In [1]: import numpy as np

In [2]: from numpy import linalg as LA

In [3]: np.set_printoptions(precision=2, suppress=True, linewidth=120)

In [4]: feats = np.array([[-2, -2, -3, 0, 0, 0],
   ...:     [2, 1, 1, -1, 0, -2],
   ...:     [-2, 2, 0, -3, 2, -1],
   ...:     [0, 0, 0, -2, -1, -2],
   ...:     [0, 0, 0, -2, -1, -2],
   ...:     [1, -2, 1, 2, 0, -2]])

In [5]: feats
Out[5]: 
array([[-2, -2, -3,  0,  0,  0],
       [ 2,  1,  1, -1,  0, -2],
       [-2,  2,  0, -3,  2, -1],
       [ 0,  0,  0, -2, -1, -2],
       [ 0,  0,  0, -2, -1, -2],
       [ 1, -2,  1,  2,  0, -2]])

In [6]: round(LA.norm(feats, 2), 2)
Out[6]: np.float64(5.83)

In [7]: np.round(LA.norm(feats, 1), 2), round(float(LA.norm(feats, np.inf)), 2)
Out[7]: (np.float64(10.0), 10.0)

In [8]: LA.norm(feats, axis=2)
AxisError: axis 2 is out of bounds for array of dimension 2


In [9]: round(float(LA.norm(feats[1], 1)), 2), round(LA.norm(feats[1], np.inf), 2)
Out[9]: (7.0, np.float64(2.0))

In [10]: Uu, s, vt = LA.svd(feats)

In [11]: evecs = vt[:(s > 1e-8).sum()]

In [12]: rng = np.random.default_rng(49223)

In [13]: x = feats[4] + 2 * feats[3] + rng.integers(2) * np.eye(6)[3]

In [14]: x
Out[14]: array([ 0.,  0.,  0., -6., -3., -6.])

In [15]: np.diag(evecs.T @ evecs)
Out[15]: array([0.91, 0.62, 0.96, 0.74, 0.9 , 0.87])

In [16]: np.allclose(evecs.T @ evecs @ x, x)
Out[16]: True

In [17]: LA.matrix_rank(np.vstack([feats, x]))
Out[17]: np.int64(5)

In [18]: evecs.T @ evecs
Out[18]: 
array([[ 0.91,  0.18, -0.06,  0.15, -0.1 , -0.11],
       [ 0.18,  0.62,  0.13, -0.31,  0.2 ,  0.22],
       [-0.06,  0.13,  0.96,  0.11, -0.07, -0.07],
       [ 0.15, -0.31,  0.11,  0.74,  0.16,  0.18],
       [-0.1 ,  0.2 , -0.07,  0.16,  0.9 , -0.11],
       [-0.11,  0.22, -0.07,  0.18, -0.11,  0.87]])
